% ipython --no-banner

In [1]: import numpy as np

In [2]: from numpy import linalg as LA

In [3]: np.set_printoptions(precision=3, suppress=True, linewidth=100)

In [4]: rd = lambda a: np.round(a, 3) + 0

In [5]: W0 = np.load("x.npy")

In [6]: W0
Out[6]: 
array([[-2.,  1.,  1.,  1.,  1.,  1.],
       [ 1., -2.,  1.,  1.,  1.,  1.],
       [ 1.,  1., -2.,  1.,  1.,  1.],
       [ 1.,  1.,  1., -2.,  1.,  1.],
       [ 1.,  1.,  1.,  1., -2.,  1.],
       [ 1.,  1.,  1.,  1.,  1., -2.]])

In [7]: rd(LA.pinv(W0))
Out[7]: 
array([[-0.222,  0.111,  0.111,  0.111,  0.111,  0.111],
       [ 0.111, -0.222,  0.111,  0.111,  0.111,  0.111],
       [ 0.111,  0.111, -0.222,  0.111,  0.111,  0.111],
       [ 0.111,  0.111,  0.111, -0.222,  0.111,  0.111],
       [ 0.111,  0.111,  0.111,  0.111, -0.222,  0.111],
       [ 0.111,  0.111,  0.111,  0.111,  0.111, -0.222]])

In [8]: rd(LA.svd(W0, compute_uv=False))
Out[8]: array([3., 3., 3., 3., 3., 3.])

In [9]: vals, V = LA.eigh(W0)

In [10]: x0 = np.array([-1, 0, -3, 0, 2, -2])

In [11]: x0 @ W0 @ x0
Out[11]: np.float64(-38.0)

In [12]: rd(LA.eigvalsh(W0[1:, 1:]))
Out[12]: array([-3., -3., -3., -3.,  2.])

In [13]: (np.sign(V[:, -1].round(6)) == np.sign(V[0, -1].round(6))).astype(int)
Out[13]: array([1, 1, 1, 1, 1, 1])

In [14]: rd(V * np.maximum(vals, 0) @ V.T)
Out[14]: 
array([[0.5, 0.5, 0.5, 0.5, 0.5, 0.5],
       [0.5, 0.5, 0.5, 0.5, 0.5, 0.5],
       [0.5, 0.5, 0.5, 0.5, 0.5, 0.5],
       [0.5, 0.5, 0.5, 0.5, 0.5, 0.5],
       [0.5, 0.5, 0.5, 0.5, 0.5, 0.5],
       [0.5, 0.5, 0.5, 0.5, 0.5, 0.5]])

In [15]: rng = np.random.default_rng(458909)

In [16]: idx = rng.permutation(6)

In [17]: idx
Out[17]: array([2, 3, 0, 5, 4, 1])

In [18]: Y = W0[idx][:, idx]

In [19]: np.allclose(Y, W0)
Out[19]: True

In [20]: rd(np.sort(np.abs(LA.eigvals(Y))))
Out[20]: array([3., 3., 3., 3., 3., 3.])

In [21]: feats = np.loadtxt("data.csv", delimiter=",")

In [22]: feats
Out[22]: 
array([[5., 1., 1., 1., 1., 1., 1., 1., 1., 1., 1., 1., 1., 1., 1., 1.],
       [1., 5., 1., 1., 1., 1., 1., 1., 1., 1., 1., 1., 1., 1., 1., 1.],
       [1., 1., 5., 1., 1., 1., 1., 1., 1., 1., 1., 1., 1., 1., 1., 1.],
       [1., 1., 1., 5., 1., 1., 1., 1., 1., 1., 1., 1., 1., 1., 1., 1.],
       [1., 1., 1., 1., 5., 1., 1., 1., 1., 1., 1., 1., 1., 1., 1., 1.],
       [1., 1., 1., 1., 1., 5., 1., 1., 1., 1., 1., 1., 1., 1., 1., 1.],
       [1., 1., 1., 1., 1., 1., 5., 1., 1., 1., 1., 1., 1., 1., 1., 1.],
       [1., 1., 1., 1., 1., 1., 1., 5., 1., 1., 1., 1., 1., 1., 1., 1.],
       [1., 1., 1., 1., 1., 1., 1., 1., 5., 1., 1., 1., 1., 1., 1., 1.],
       [1., 1., 1., 1., 1., 1., 1., 1., 1., 5., 1., 1., 1., 1., 1., 1.],
       [1., 1., 1., 1., 1., 1., 1., 1., 1., 1., 5., 1., 1., 1., 1., 1.],
       [1., 1., 1., 1., 1., 1., 1., 1., 1., 1., 1., 5., 1., 1., 1., 1.],
       [1., 1., 1., 1., 1., 1., 1., 1., 1., 1., 1., 1., 5., 1., 1., 1.],
       [1., 1., 1., 1., 1., 1., 1., 1., 1., 1., 1., 1., 1., 5., 1., 1.],
       [1., 1., 1., 1., 1., 1., 1., 1., 1., 1., 1., 1., 1., 1., 5., 1.],
       [1., 1., 1., 1., 1., 1., 1., 1., 1., 1., 1., 1., 1., 1., 1., 5.]])

In [23]: O, V = LA.qr(feats[:, :10])[0], LA.qr(feats[:, 10:])[0]

In [24]: s = LA.svd(O.T @ V, compute_uv=False)

In [25]: (s > 0.9).sum()
Out[25]: np.int64(1)

In [26]: rd(s)
Out[26]: array([0.919, 0.   , 0.   , 0.   , 0.   , 0.   ])

In [27]: f = np.array([1, 0, 0])

In [28]: np.convolve(feats[4], f)
Out[28]: array([1., 1., 1., 1., 5., 1., 1., 1., 1., 1., 1., 1., 1., 1., 1., 1., 0., 0.])

In [29]: np.polyval(f, feats[4])
Out[29]: array([ 1.,  1.,  1.,  1., 25.,  1.,  1.,  1.,  1.,  1.,  1.,  1.,  1.,  1.,  1.,  1.])

In [30]: O, R = LA.qr(feats)

In [31]: O.shape, R.shape
Out[31]: ((16, 16), (16, 16))

In [32]: np.allclose(R.T @ R, feats.T @ feats)
Out[32]: True

In [33]: rd(abs(R[0, 0])), rd(LA.norm(feats[:, 0]))
Out[33]: (np.float64(6.325), np.float64(6.325))
